>>> import numpy as np
>>> np.set_printoptions(suppress=True, linewidth=160)
>>> X = np.load("layer9.npy")
>>> X
array([[ 1.,  8.],
       [ 8., 13.]])
>>> evals, V = np.linalg.eigh(X)
>>> np.abs(V[:, -1]).round(6).argmax()
np.int64(1)
>>> V @ np.diag(evals) @ V.T
array([[ 1.,  8.],
       [ 8., 13.]])
>>> evals
array([-3., 17.])
>>> np.round(np.linalg.eigvalsh(X + 3 * np.eye(2)), 2)
array([ 0., 20.])
>>> evals.sum(), np.trace(X)
(np.float64(14.0), np.float64(14.0))
>>> (evals > 1e-8).sum(), (evals < -1e-8).sum()
(np.int64(1), np.int64(1))
>>> def softmax(z):
...     e = np.exp(z - z.max(axis=-1, keepdims=True))
...     return e / e.sum(axis=-1, keepdims=True)
... 
>>> np.round(softmax(X).sum(axis=1), 2)
array([1., 1.])
>>> np.round(softmax(X[0]), 2) + 0
array([0., 1.])
>>> S = X @ X.T / np.sqrt(2)
>>> softmax(S).round(6).argmax(axis=1)
array([1, 1])
>>> np.round(softmax(S + np.triu(np.full(S.shape, -np.inf), 1)), 2) + 0
array([[1., 0.],
       [0., 1.]])
>>> arr = np.loadtxt("sample16.csv", delimiter=",")
>>> arr.round(2)
array([[-0.09, -0.26,  0.68],
       [-0.26,  0.52, -0.49],
       [ 0.68, -0.49, -0.44]])
>>> U, sigma, vt = np.linalg.svd(arr)
>>> V = vt[:(sigma > 1e-8).sum()]
>>> rng = np.random.default_rng(1160)
>>> x = arr[0] + -1 * arr[1] + rng.integers(2) * np.eye(3)[1]
>>> x.round(2)
array([ 0.17, -0.78,  1.17])
>>> np.round(V.T @ V, 2)
array([[ 0.54, -0.44, -0.23],
       [-0.44,  0.57, -0.22],
       [-0.23, -0.22,  0.89]])
>>> np.round(np.diag(V.T @ V), 2)
array([0.54, 0.57, 0.89])
>>> np.linalg.matrix_rank(np.vstack([arr, x]))
np.int64(2)
>>> W0 = np.array([[0.5, 1.3, -0.6],
...     [1.3, -0.3, -0.3],
...     [0.5, 1.3, 0.8],
...     [0.9, -0.2, 0.4],
...     [-0.3, 0.6, 2.0],
...     [0.5, 0.4, -0.7],
...     [1.2, -0.1, 1.5],
...     [1.8, -0.7, 0.2],
...     [-1.2, -0.9, 0.4],
...     [0.2, -0.5, 0.4],
...     [0.1, -1.1, 1.9],
...     [0.2, -0.4, -0.6],
...     [-0.2, -1.1, 2.2],
...     [0.4, 0.2, 1.1],
...     [-0.2, -1.3, 1.2],
...     [0.0, -0.5, -0.2]])
>>> W0[:, 2] = 4 * W0[:, 1] + 0.02 * rng.normal(size=16)
>>> W0.round(2)
array([[ 0.5 ,  1.3 ,  5.2 ],
       [ 1.3 , -0.3 , -1.18],
       [ 0.5 ,  1.3 ,  5.21],
       [ 0.9 , -0.2 , -0.82],
       [-0.3 ,  0.6 ,  2.42],
       [ 0.5 ,  0.4 ,  1.59],
       [ 1.2 , -0.1 , -0.42],
       [ 1.8 , -0.7 , -2.82],
       [-1.2 , -0.9 , -3.58],
       [ 0.2 , -0.5 , -2.03],
       [ 0.1 , -1.1 , -4.41],
       [ 0.2 , -0.4 , -1.61],
       [-0.2 , -1.1 , -4.41],
       [ 0.4 ,  0.2 ,  0.82],
       [-0.2 , -1.3 , -5.17],
       [ 0.  , -0.5 , -2.02]])
>>> Y = np.c_[W0[:, :2] @ np.array([[0, -2], [3, 1]]), np.array([2, -1, 1, 1, -1, 0, 1, -1, 0, -1, 1, 2, -2, -2, 1, -2])]
>>> Y.round(2)
array([[ 3.9,  0.3,  2. ],
       [-0.9, -2.9, -1. ],
       [ 3.9,  0.3,  1. ],
       [-0.6, -2. ,  1. ],
       [ 1.8,  1.2, -1. ],
       [ 1.2, -0.6,  0. ],
       [-0.3, -2.5,  1. ],
       [-2.1, -4.3, -1. ],
       [-2.7,  1.5,  0. ],
       [-1.5, -0.9, -1. ],
       [-3.3, -1.3,  1. ],
       [-1.2, -0.8,  2. ],
       [-3.3, -0.7, -2. ],
       [ 0.6, -0.6, -2. ],
       [-3.9, -0.9,  1. ],
       [-1.5, -0.5, -2. ]])
>>> np.linalg.matrix_rank(np.c_[W0, Y])
np.int64(4)
>>> np.round(np.linalg.norm(np.linalg.qr(W0)[0].T @ Y, axis=0) ** 2 / ((Y ** 2).sum(axis=0) + 1e-12), 2)
array([1.  , 1.  , 0.06])
>>> x = np.array([-1, -3, 1])
>>> rhs = Y @ x
>>> np.round(np.linalg.pinv(Y) @ Y, 2) + 0
array([[1., 0., 0.],
       [0., 1., 0.],
       [0., 0., 1.]])
>>> np.round(np.linalg.lstsq(Y, rhs)[0], 2)
array([-1., -3.,  1.])
>>> np.round(np.linalg.solve(Y.T @ Y, Y.T @ rhs), 2)
array([-1., -3.,  1.])
>>> rhs = rhs + 0.02 * rng.normal(size=16)
>>> rhs.round(2)
array([-2.77,  8.61, -3.8 ,  7.63, -6.39,  0.65,  8.77, 13.96, -1.84,  3.23,  8.2 ,  5.58,  3.37, -0.78,  7.6 ,  1.03])
>>> coef, *_ = np.linalg.lstsq(Y, rhs)
>>> np.round(Y.T @ (rhs - Y @ coef), 2) + 0
array([0., 0., 0.])
>>> coef.round()
array([-1., -3.,  1.])
>>> round(np.linalg.norm(rhs - Y @ coef), 2)
np.float64(0.1)
>>> [round(float(np.linalg.norm(np.linalg.solve(Y.T @ Y + lam * np.eye(3), Y.T @ rhs))), 2) for lam in (0, 1, 10, 100)]
[3.31, 3.24, 2.74, 1.22]
>>> rk = np.linalg.matrix_rank(arr)
>>> rk
np.int64(2)
>>> N = np.linalg.svd(arr)[2][rk:].T
>>> [int(np.linalg.matrix_rank(arr[:i])) for i in range(1, len(arr) + 1)]
[1, 2, 2]
>>> np.round(arr @ N, 2) + 0
array([[0.],
       [0.],
       [0.]])
>>> Xc = W0 - W0.mean(axis=0)
>>> V = np.linalg.svd(Xc)[2][:2]
>>> Y = Xc - Xc @ V.T @ V
>>> np.round((Xc @ V.T).std(axis=0), 2)
array([3.18, 0.68])
>>> np.linalg.norm(Y, axis=1).round(6).argmax()
np.int64(1)
>>> np.round(Y.std(axis=0), 2) + 0
array([0., 0., 0.])
>>> dist = np.linalg.norm(W0[:, None] - W0[None], axis=-1)
>>> dist.mean(axis=1).argmax()
np.int64(2)
>>> np.linalg.matrix_rank(dist ** 2)
np.int64(5)
>>> (dist + 1e9 * np.eye(16)).round(6).argmin(axis=1)
array([ 2,  3,  0,  6,  5, 13,  3,  1, 12, 15, 12,  9, 10,  5, 12,  9])
>>> J = 4 * np.eye(4) + np.eye(4, k=1)
>>> J
array([[4., 1., 0., 0.],
       [0., 4., 1., 0.],
       [0., 0., 4., 1.],
       [0., 0., 0., 4.]])
>>> cov = J.T @ J
>>> np.trace(cov), (J ** 2).sum()
(np.float64(67.0), np.float64(67.0))
>>> np.allclose(cov, cov.T)
True
>>> np.round(np.linalg.eigvalsh(cov)[::-1], 2)
array([23.35, 19.13, 14.15, 10.37])
>>> np.linalg.matrix_rank(cov)
np.int64(4)
>>> cov
array([[16.,  4.,  0.,  0.],
       [ 4., 17.,  4.,  0.],
       [ 0.,  4., 17.,  4.],
       [ 0.,  0.,  4., 17.]])
>>> np.diag(cov)
array([16., 17., 17., 17.])
>>> round(float(np.linalg.det(2 * J)), 2), round(float(np.linalg.det(J)), 2)
(4096.0, 256.0)
>>> round(np.linalg.eigvals(J).sum().real, 2)
np.float64(16.0)
>>> np.kron(np.eye(2, dtype=int), J)
array([[4., 1., 0., 0., 0., 0., 0., 0.],
       [0., 4., 1., 0., 0., 0., 0., 0.],
       [0., 0., 4., 1., 0., 0., 0., 0.],
       [0., 0., 0., 4., 0., 0., 0., 0.],
       [0., 0., 0., 0., 4., 1., 0., 0.],
       [0., 0., 0., 0., 0., 4., 1., 0.],
       [0., 0., 0., 0., 0., 0., 4., 1.],
       [0., 0., 0., 0., 0., 0., 0., 4.]])
>>> f, r1 = J[3], J[2]
>>> f @ r1
np.float64(4.0)
>>> p = (f @ r1) / (f @ f) * f
>>> np.linalg.matrix_rank(np.outer(f, r1))
np.int64(1)
>>> (r1 - p) @ f
np.float64(0.0)
>>> np.outer(f, r1)
array([[ 0.,  0.,  0.,  0.],
       [ 0.,  0.,  0.,  0.],
       [ 0.,  0.,  0.,  0.],
       [ 0.,  0., 16.,  4.]])
>>> evals, V = np.linalg.eig(J)
>>> J @ V[:, 0] - evals[0] * V[:, 0]
array([0., 0., 0., 0.])
>>> np.prod(evals)
np.float64(256.0)
>>> evals
array([4., 4., 4., 4.])
>>> np.round(np.sort(np.linalg.eigvals(J.T)), 2)
array([4., 4., 4., 4.])
>>> np.round(np.sort(np.linalg.eigvals(J @ J)), 2)
array([16., 16., 16., 16.])
>>> F = np.loadtxt("arr.csv", delimiter=",")
>>> F
array([[ 2.01, -2.01,  1.04],
       [ 1.98, -1.99,  1.  ],
       [ 1.99, -2.  ,  0.98],
       [ 2.04, -2.01,  0.99],
       [ 2.02, -2.  ,  1.03],
       [ 2.  , -2.01,  0.98],
       [ 1.99, -2.  ,  1.02],
       [ 1.97, -2.03,  1.02],
       [ 1.  , -2.98, -2.01],
       [ 0.97, -2.99, -2.  ],
       [ 1.03, -2.98, -2.01],
       [ 1.  , -3.01, -1.99],
       [ 1.02, -3.  , -1.97],
       [ 1.02, -3.  , -1.98],
       [ 1.02, -3.  , -1.99],
       [ 0.99, -3.  , -2.  ],
       [ 2.01,  1.01,  3.02],
       [ 2.02,  1.01,  3.04],
       [ 2.  ,  1.  ,  3.01],
       [ 2.03,  1.  ,  3.  ],
       [ 1.99,  0.99,  3.01],
       [ 1.96,  0.98,  3.02],
       [ 2.  ,  1.  ,  3.03],
       [ 2.  ,  1.02,  3.  ]])
>>> x = np.array([1, 0, 3])
>>> rhs = F @ x
>>> np.round(np.linalg.pinv(F) @ F, 2) + 0
array([[1., 0., 0.],
       [0., 1., 0.],
       [0., 0., 1.]])
>>> np.round(np.linalg.lstsq(F, rhs)[0], 2) + 0
array([1., 0., 3.])
>>> rhs = rhs + 0.05 * rng.normal(size=24)
>>> rhs.round(2)
array([ 5.08,  5.01,  4.9 ,  5.12,  5.18,  4.93,  5.11,  4.96, -5.07, -5.02, -4.92, -4.98, -4.93, -4.92, -4.93, -5.08, 11.1 , 11.16, 11.  , 11.05, 11.04,
       11.12, 11.04, 10.98])
>>> coef, *_ = np.linalg.lstsq(F, rhs)
>>> coef.round()
array([ 1., -0.,  3.])
>>> coef.round(2)
array([ 0.99, -0.01,  3.01])
>>> np.round(F.T @ (rhs - F @ coef), 2) + 0
array([0., 0., 0.])
>>> np.round(np.linalg.norm(rhs - F @ coef), 2)
np.float64(0.24)
>>> Y = np.array([[3, 2], [-2, 0], [2, -2]])
>>> np.linalg.matrix_rank(np.vstack([F, Y.T]))
np.int64(3)
>>> q, V = np.linalg.qr(J[:, :3])[0], np.linalg.qr(J[:, 3:])[0]
>>> sigma = np.linalg.svd(q.T @ V, compute_uv=False)
>>> round(float(np.linalg.norm(q @ q.T - V @ V.T, 2)), 2)
1.0
>>> sigma.round(2)
array([0.24])
>>> Xc = F - F.mean(axis=0)
>>> V = np.linalg.svd(Xc)[2][:2]
>>> Y = Xc - Xc @ V.T @ V
>>> np.round((Xc @ V.T).std(axis=0), 2)
array([2.65, 0.57])
>>> np.round(Y.std(axis=0), 2) + 0
array([0.02, 0.  , 0.01])
>>> np.round(np.diag(V.T @ V), 2)
array([0.21, 0.94, 0.86])
>>> dist = np.linalg.norm(F[:, None] - F[None], axis=-1)
>>> np.round(np.linalg.norm(F - F.mean(axis=0), axis=1), 2)
array([0.84, 0.8 , 0.8 , 0.83, 0.83, 0.81, 0.82, 0.83, 3.22, 3.22, 3.22, 3.22, 3.19, 3.2 , 3.21, 3.23, 3.33, 3.35, 3.32, 3.31, 3.31, 3.31, 3.33, 3.32])
>>> dist[10].round(6).argsort(kind="stable")[:4]
array([10,  8, 14, 13])
>>> np.flatnonzero(dist[10] < dist.mean() / 2)
array([ 8,  9, 10, 11, 12, 13, 14, 15])
>>> dist.mean(axis=1).argmax()
np.int64(17)
>>> dist.shape
(24, 24)
>>> Y = np.array([[1, 0, 3], [1, 2, 0], [0, 2, 2], [2, 0, 2], [2, 1, 2]])
>>> cent = np.array([[-1, 3, -3, 0], [-3, -2, 3, -1], [2, -2, -2, 3]])
>>> E = Y @ cent + 0.3 * rng.normal(size=(5, 4))
>>> E.round(2)
array([[ 4.96, -3.11, -9.19,  8.85],
       [-6.71, -0.92,  2.26, -1.45],
       [-1.95, -8.55,  2.55,  4.18],
       [ 2.65,  1.48, -9.65,  5.66],
       [-1.24,  0.42, -7.23,  5.06]])
>>> t3 = np.stack([E, -2 * E, E[::-1]])
>>> (t3 @ E.T).shape
(3, 5, 5)
>>> np.round(np.linalg.norm(t3, axis=(1, 2)), 2)
array([23.76, 47.53, 23.76])
>>> t3.shape
(3, 5, 4)
>>> np.round(np.einsum("bij,cij->bc", t3, t3), 2)
array([[  564.76, -1129.53,   210.13],
       [-1129.53,  2259.05,  -420.26],
       [  210.13,  -420.26,   564.76]])
>>> np.linalg.matrix_rank(t3)
array([4, 4, 4])
